In [1]: import numpy as np

In [2]: np.set_printoptions(precision=2, suppress=True, linewidth=200)

In [3]: rnd = lambda a: np.round(a, 2) + 0

In [4]: feats = np.loadtxt("mat.csv", delimiter=",")

In [5]: print(feats)
[[ 1.  0.  0.  0.  0.  0.]
 [-2.  1.  0.  0.  0.  0.]
 [-3.  1.  1.  0.  0.  0.]
 [ 2.  1.  1.  1.  0.  0.]
 [-2.  2.  2.  2.  1.  0.]
 [ 0.  2.  0. -2.  3.  1.]]

In [6]: # triangular: eigenvalues sit on the diagonal

In [7]: O, Rm = np.linalg.qr(feats)

In [8]: print(rnd(O.T @ O))
[[1. 0. 0. 0. 0. 0.]
 [0. 1. 0. 0. 0. 0.]
 [0. 0. 1. 0. 0. 0.]
 [0. 0. 0. 1. 0. 0.]
 [0. 0. 0. 0. 1. 0.]
 [0. 0. 0. 0. 0. 1.]]

In [9]: print(rnd(abs(Rm[0, 0])), rnd(np.linalg.norm(feats[:, 0])))
4.69 4.69

In [10]: print(np.allclose(Rm.T @ Rm, feats.T @ feats))
True

In [11]: print(np.argsort(-np.linalg.norm(feats, axis=0).round(6), kind="stable")[:3])
[0 1 4]

In [12]: print([round(float(x), 2) for x in np.linalg.svd(feats, compute_uv=False)[:3]])
[5.49, 4.09, 3.34]

In [13]: print(round(np.log10(np.linalg.cond(feats))))
2

In [14]: print(rnd(np.linalg.norm(feats, 2) / np.linalg.norm(feats)))
0.71

In [15]: print(rnd(np.abs(np.linalg.svd(feats)[2][-1])))
[0.03 0.06 0.03 0.15 0.18 0.97]

In [16]: x0 = np.array([2, 3, 2, 1, 0, 2])

In [17]: y = feats @ x0

In [18]: c, lr = np.zeros(6), 1 / np.linalg.norm(feats, 2) ** 2

In [19]: for i in range(300):
    ...:     c -= lr * feats.T @ (feats @ c - y)
    ...:     if i % 50 == 0: print(i, round(np.linalg.norm(feats @ c - y), 2))
    ...: 
0 8.12
50 0.46
100 0.17
150 0.08
200 0.06
250 0.05

In [20]: print(rnd(c))
[2.05 3.1  2.04 0.74 0.33 0.27]

In [21]: print(rnd(np.linalg.cond(feats)))
188.38

In [22]: def softmax(z):
    ...:     e = np.exp(z - z.max(axis=-1, keepdims=True))
    ...:     return e / e.sum(axis=-1, keepdims=True)
    ...: 

In [23]: print(rnd(softmax(feats[1] + 4)))
[0.02 0.4  0.15 0.15 0.15 0.15]

In [24]: print(rnd(softmax(10 * feats[1])))
[0. 1. 0. 0. 0. 0.]

In [25]: att = feats @ feats.T / np.sqrt(6)

In [26]: print(rnd(softmax(att)[1] @ feats))
[-2.26  1.34  1.03  0.48  0.46  0.06]

In [27]: print(softmax(att).round(6).argmax(axis=1))
[3 2 2 3 4 5]

In [28]: C2 = feats.T @ feats

In [29]: print(np.diag(C2))
[22. 11.  6.  9. 10.  1.]

In [30]: print(np.allclose(C2, C2.T))
True

In [31]: print(rnd(np.linalg.eigvalsh(C2)[::-1]))
[30.12 16.76 11.15  0.64  0.33  0.  ]

In [32]: print(C2)
[[22. -7. -5. -2. -2.  0.]
 [-7. 11.  6.  1.  8.  2.]
 [-5.  6.  6.  5.  2.  0.]
 [-2.  1.  5.  9. -4. -2.]
 [-2.  8.  2. -4. 10.  3.]
 [ 0.  2.  0. -2.  3.  1.]]

In [33]: print(rnd(np.linalg.svd(feats, compute_uv=False) ** 2))
[30.12 16.76 11.15  0.64  0.33  0.  ]

In [34]: A = np.array([[3.0, 4.0, 2.0, 0.0, 2.0],
    ...:     [4.0, 3.0, 2.0, 0.0, 2.0],
    ...:     [2.0, 2.0, 0.0, 0.0, 1.0],
    ...:     [0.0, 0.0, 0.0, -1.0, 0.0],
    ...:     [2.0, 2.0, 1.0, 0.0, 0.0]])

In [35]: print(A)
[[ 3.  4.  2.  0.  2.]
 [ 4.  3.  2.  0.  2.]
 [ 2.  2.  0.  0.  1.]
 [ 0.  0.  0. -1.  0.]
 [ 2.  2.  1.  0.  0.]]

In [36]: # 2 blocks once reordered

In [37]: ev, evecs = np.linalg.eigh(A)

In [38]: print(rnd(evecs.T @ evecs))
[[1. 0. 0. 0. 0.]
 [0. 1. 0. 0. 0.]
 [0. 0. 1. 0. 0.]
 [0. 0. 0. 1. 0.]
 [0. 0. 0. 0. 1.]]

In [39]: print(rnd(np.linalg.eigvalsh(A + -2 * np.eye(5))))
[-3. -3. -3. -3.  7.]

In [40]: print(rnd(ev.sum()), np.trace(A))
5.0 5.0

In [41]: print(rnd(evecs.T @ A @ evecs))
[[-1.  0.  0.  0.  0.]
 [ 0. -1.  0.  0.  0.]
 [ 0.  0. -1.  0.  0.]
 [ 0.  0.  0. -1.  0.]
 [ 0.  0.  0.  0.  9.]]

In [42]: print(rnd(np.abs(evecs[:, -1])))
[0.63 0.63 0.32 0.   0.32]

In [43]: ev, evecs = np.linalg.eigh(A)

In [44]: x0 = np.array([0, -4, 4, -1, 8])

In [45]: print((np.sign(evecs[:, -1].round(6)) == np.sign(evecs[0, -1].round(6))).astype(int))
[1 1 1 0 1]

In [46]: u = np.array([1, -2, 1, 3, -3])

In [47]: Y = A + np.outer(u, np.eye(5)[2])

In [48]: print(np.linalg.matrix_rank(np.linalg.inv(Y) - np.linalg.inv(A), tol=1e-8))
1

In [49]: print(rnd(np.linalg.det(Y) / np.linalg.det(A)), rnd(1 + np.linalg.solve(A, u)[2]))
-0.44 -0.44

In [50]: hat = np.triu(np.array([[0, 2, 2, 1, 1],
    ...:     [1, 2, 2, 1, 1],
    ...:     [1, 0, 1, 0, 2],
    ...:     [2, 2, 2, 2, 2],
    ...:     [0, 2, 0, 2, 0]]), 1) + np.eye(5)

In [51]: Y = hat @ A @ np.linalg.inv(hat)

In [52]: print(hat @ A - A @ hat)
[[ 14.   6.  -9.  -8.  -5.]
 [  6.  -2. -13.  -8.  -9.]
 [  4.   0.  -6.  -4.  -4.]
 [  4.   4.   2.   0.   2.]
 [  0.  -4.  -8.  -4.  -6.]]

In [53]: print(np.linalg.matrix_rank(Y))
5

In [54]: print(np.trace(Y), np.trace(A))
5.0 5.0

In [55]: print(rnd(np.poly(Y)))
[  1.  -5. -30. -50. -35.  -9.]

In [56]: J = 3 * np.eye(12) + np.eye(12, k=1)

In [57]: print(J)
[[3. 1. 0. 0. 0. 0. 0. 0. 0. 0. 0. 0.]
 [0. 3. 1. 0. 0. 0. 0. 0. 0. 0. 0. 0.]
 [0. 0. 3. 1. 0. 0. 0. 0. 0. 0. 0. 0.]
 [0. 0. 0. 3. 1. 0. 0. 0. 0. 0. 0. 0.]
 [0. 0. 0. 0. 3. 1. 0. 0. 0. 0. 0. 0.]
 [0. 0. 0. 0. 0. 3. 1. 0. 0. 0. 0. 0.]
 [0. 0. 0. 0. 0. 0. 3. 1. 0. 0. 0. 0.]
 [0. 0. 0. 0. 0. 0. 0. 3. 1. 0. 0. 0.]
 [0. 0. 0. 0. 0. 0. 0. 0. 3. 1. 0. 0.]
 [0. 0. 0. 0. 0. 0. 0. 0. 0. 3. 1. 0.]
 [0. 0. 0. 0. 0. 0. 0. 0. 0. 0. 3. 1.]
 [0. 0. 0. 0. 0. 0. 0. 0. 0. 0. 0. 3.]]

In [58]: # triangular: eigenvalues sit on the diagonal

In [59]: print(np.linalg.matrix_rank(J - J[0, 0] * np.eye(12)))
11

In [60]: print([int(np.linalg.matrix_rank(np.linalg.matrix_power(J, p))) for p in range(1, 13)])
[12, 12, 12, 12, 12, 12, 12, 12, 12, 12, 12, 12]

In [61]: print(J @ J)
[[9. 6. 1. 0. 0. 0. 0. 0. 0. 0. 0. 0.]
 [0. 9. 6. 1. 0. 0. 0. 0. 0. 0. 0. 0.]
 [0. 0. 9. 6. 1. 0. 0. 0. 0. 0. 0. 0.]
 [0. 0. 0. 9. 6. 1. 0. 0. 0. 0. 0. 0.]
 [0. 0. 0. 0. 9. 6. 1. 0. 0. 0. 0. 0.]
 [0. 0. 0. 0. 0. 9. 6. 1. 0. 0. 0. 0.]
 [0. 0. 0. 0. 0. 0. 9. 6. 1. 0. 0. 0.]
 [0. 0. 0. 0. 0. 0. 0. 9. 6. 1. 0. 0.]
 [0. 0. 0. 0. 0. 0. 0. 0. 9. 6. 1. 0.]
 [0. 0. 0. 0. 0. 0. 0. 0. 0. 9. 6. 1.]
 [0. 0. 0. 0. 0. 0. 0. 0. 0. 0. 9. 6.]
 [0. 0. 0. 0. 0. 0. 0. 0. 0. 0. 0. 9.]]
